% ipython --no-banner

In [1]: import numpy as np

In [2]: import numpy.linalg as la

In [3]: np.set_printoptions(precision=3, suppress=True, linewidth=200)

In [4]: mat = np.load("block19.npy")

In [5]: mat
Out[5]: 
array([[ 0.,  1., -3.,  1.],
       [ 1.,  0.,  0.,  0.],
       [-3.,  0.,  0.,  0.],
       [ 1.,  0.,  0.,  0.]])

In [6]: x = np.array([8, 4, -7, 0])

In [7]: print(mat @ x)
[ 25.   8. -24.   8.]

In [8]: mat @ np.ones(4)
Out[8]: array([-1.,  1., -3.,  1.])

In [9]: mat @ np.eye(4)[0]
Out[9]: array([ 0.,  1., -3.,  1.])

In [10]: np.einsum("ij,j->i", mat, x)
Out[10]: array([ 25.,   8., -24.,   8.])

In [11]: la.norm(mat @ x) <= la.norm(mat, 2) * la.norm(x) + 1e-9
Out[11]: np.True_

In [12]: (mat * x).sum(axis=1)
Out[12]: array([ 25.,   8., -24.,   8.])

In [13]: print((mat @ x).argmax())
0

In [14]: w, V = la.eigh(mat)

In [15]: x = np.array([2, 2, 1, 2])

In [16]: x @ mat @ x
Out[16]: np.float64(4.0)

In [17]: V * np.maximum(w, 0) @ V.T
Out[17]: 
array([[ 1.658,  0.5  , -1.5  ,  0.5  ],
       [ 0.5  ,  0.151, -0.452,  0.151],
       [-1.5  , -0.452,  1.357, -0.452],
       [ 0.5  ,  0.151, -0.452,  0.151]])

In [18]: la.eigvalsh(mat[1:, 1:])
Out[18]: array([0., 0., 0.])

In [19]: W0 = np.array([[-1, 1, -1, 1], [3, -3, 3, -3], [-1, 1, -1, 1], [3, -3, 3, -3]])

In [20]: Uu, sv, vt = la.svd(W0)

In [21]: V = vt[:(sv > 1e-8).sum()]

In [22]: rng = np.random.default_rng(4538)

In [23]: x = W0[3] + 5 * W0[2] + rng.integers(2) * np.eye(4)[1]

In [24]: x
Out[24]: array([-2.,  3., -2.,  2.])

In [25]: la.matrix_rank(np.vstack([W0, x]))
Out[25]: np.int64(2)

In [26]: V.T @ V
Out[26]: 
array([[ 0.25, -0.25,  0.25, -0.25],
       [-0.25,  0.25, -0.25,  0.25],
       [ 0.25, -0.25,  0.25, -0.25],
       [-0.25,  0.25, -0.25,  0.25]])

In [27]: lab = rng.permutation(4)

In [28]: lab
Out[28]: array([2, 3, 1, 0])

In [29]: B = W0[lab][:, lab]

In [30]: np.round(la.det(B), 3), round(la.det(W0[lab]), 3)
Out[30]: (np.float64(0.0), np.float64(0.0))

In [31]: np.diag(B)
Out[31]: array([-1, -3, -3, -1])

In [32]: print([round(float(x), 3) for x in la.svd(W0, compute_uv=False)[:3]])
[8.944, 0.0, 0.0]

In [33]: print(round(la.norm(W0, 2) / la.norm(W0), 3))
1.0

In [34]: np.argsort(-la.norm(W0, axis=0).round(6), kind="stable")[:3]
Out[34]: array([0, 1, 2])

In [35]: F = np.array([[-2.0, -1.0, 0.0, 0.0, 0.0, 0.0],
    ...:     [-1.0, -9.0, -1.0, 0.0, 0.0, 0.0],
    ...:     [0.0, -1.0, 2.0, -1.0, 0.0, 0.0],
    ...:     [0.0, 0.0, -1.0, -2.0, -1.0, 0.0],
    ...:     [0.0, 0.0, 0.0, -1.0, -5.0, -1.0],
    ...:     [0.0, 0.0, 0.0, 0.0, -1.0, 0.0]])

In [36]: F
Out[36]: 
array([[-2., -1.,  0.,  0.,  0.,  0.],
       [-1., -9., -1.,  0.,  0.,  0.],
       [ 0., -1.,  2., -1.,  0.,  0.],
       [ 0.,  0., -1., -2., -1.,  0.],
       [ 0.,  0.,  0., -1., -5., -1.],
       [ 0.,  0.,  0.,  0., -1.,  0.]])

In [37]: W = np.array([[2, -8, 7, -5],
    ...:     [5, 2, 2, -9],
    ...:     [2, 5, 5, 0],
    ...:     [5, 4, 5, 8],
    ...:     [-6, 0, -6, -9],
    ...:     [-6, 2, 8, 7]])

In [38]: beta = np.array([-3, 0, 0, 2])

In [39]: act = np.maximum(F @ W + beta, 0)

In [40]: (act > 0).mean(axis=0)
Out[40]: array([0.333, 0.333, 0.5  , 0.833])

In [41]: la.matrix_rank(act)
Out[41]: np.int64(4)

In [42]: print((act > 0).astype(int))
[[0 1 0 1]
 [0 0 0 1]
 [0 1 1 1]
 [0 0 0 0]
 [1 0 1 1]
 [1 0 1 1]]

In [43]: act
Out[43]: 
array([[ 0., 14.,  0., 21.],
       [ 0.,  0.,  0., 88.],
       [ 0.,  4.,  3.,  3.],
       [ 0.,  0.,  0.,  0.],
       [28.,  0., 17., 32.],
       [ 3.,  0.,  6., 11.]])

In [44]: W2 = np.array([[-4, -2, 0], [1, 7, -3], [-3, 7, -4], [0, -8, 5]])

In [45]: (act @ W2).round(6).argmax(axis=1)
Out[45]: array([2, 2, 1, 0, 2, 2])

In [46]: print(W @ W2)
[[-37  29 -29]
 [-24  90 -59]
 [-18  66 -35]
 [-31 -11   8]
 [ 42  42 -21]
 [  2  26  -3]]

In [47]: print(act @ W2)
[[  14.  -70.   63.]
 [   0. -704.  440.]
 [  -5.   25.   -9.]
 [   0.    0.    0.]
 [-163. -193.   92.]
 [ -30.  -52.   31.]]

In [48]: A = np.loadtxt("arr.csv", delimiter=",")

In [49]: A
Out[49]: 
array([[4., 1., 0., 0., 0.],
       [0., 4., 1., 0., 0.],
       [0., 0., 4., 1., 0.],
       [0., 0., 0., 4., 1.],
       [0., 0., 0., 0., 4.]])

In [50]: lab = rng.permutation(5)

In [51]: lab
Out[51]: array([0, 3, 1, 2, 4])

In [52]: B = A[lab][:, lab]

In [53]: print(round(la.det(B), 3), np.round(la.det(A[lab]), 3))
1024.0 1024.0

In [54]: B
Out[54]: 
array([[4., 0., 1., 0., 0.],
       [0., 4., 0., 0., 1.],
       [0., 0., 4., 1., 0.],
       [0., 1., 0., 4., 0.],
       [0., 0., 0., 0., 4.]])

In [55]: gram = A.T @ A

In [56]: print((A @ A.T).shape)
(5, 5)

In [57]: gram
Out[57]: 
array([[16.,  4.,  0.,  0.,  0.],
       [ 4., 17.,  4.,  0.,  0.],
       [ 0.,  4., 17.,  4.,  0.],
       [ 0.,  0.,  4., 17.,  4.],
       [ 0.,  0.,  0.,  4., 17.]])

In [58]: print(la.matrix_rank(gram))
5

In [59]: print(np.trace(gram), (A ** 2).sum())
84.0 84.0

In [60]: Uu, sv, vt = la.svd(W0)

In [61]: np.argmax(sv[:-1] / (sv[1:] + 1e-6)) + 1
Out[61]: np.int64(1)

In [62]: B = Uu[:, :1] @ np.diag(sv[:1]) @ vt[:1]

In [63]: np.round(np.abs(W0 - B).max(), 3)
Out[63]: np.float64(0.0)

In [64]: np.round(la.det(A), 3)
Out[64]: np.float64(1024.0)

In [65]: np.round(np.abs(la.eigvals(A)).max(), 3)
Out[65]: np.float64(4.0)

In [66]: print(np.trace(A))
20.0

In [67]: np.allclose(A @ A.T, A.T @ A)
Out[67]: False

In [68]: print((A - A.T) / 2)
[[ 0.   0.5  0.   0.   0. ]
 [-0.5  0.   0.5  0.   0. ]
 [ 0.  -0.5  0.   0.5  0. ]
 [ 0.   0.  -0.5  0.   0.5]
 [ 0.   0.   0.  -0.5  0. ]]

In [69]: np.sort(np.abs(la.eigvals(A)))
Out[69]: array([4., 4., 4., 4., 4.])
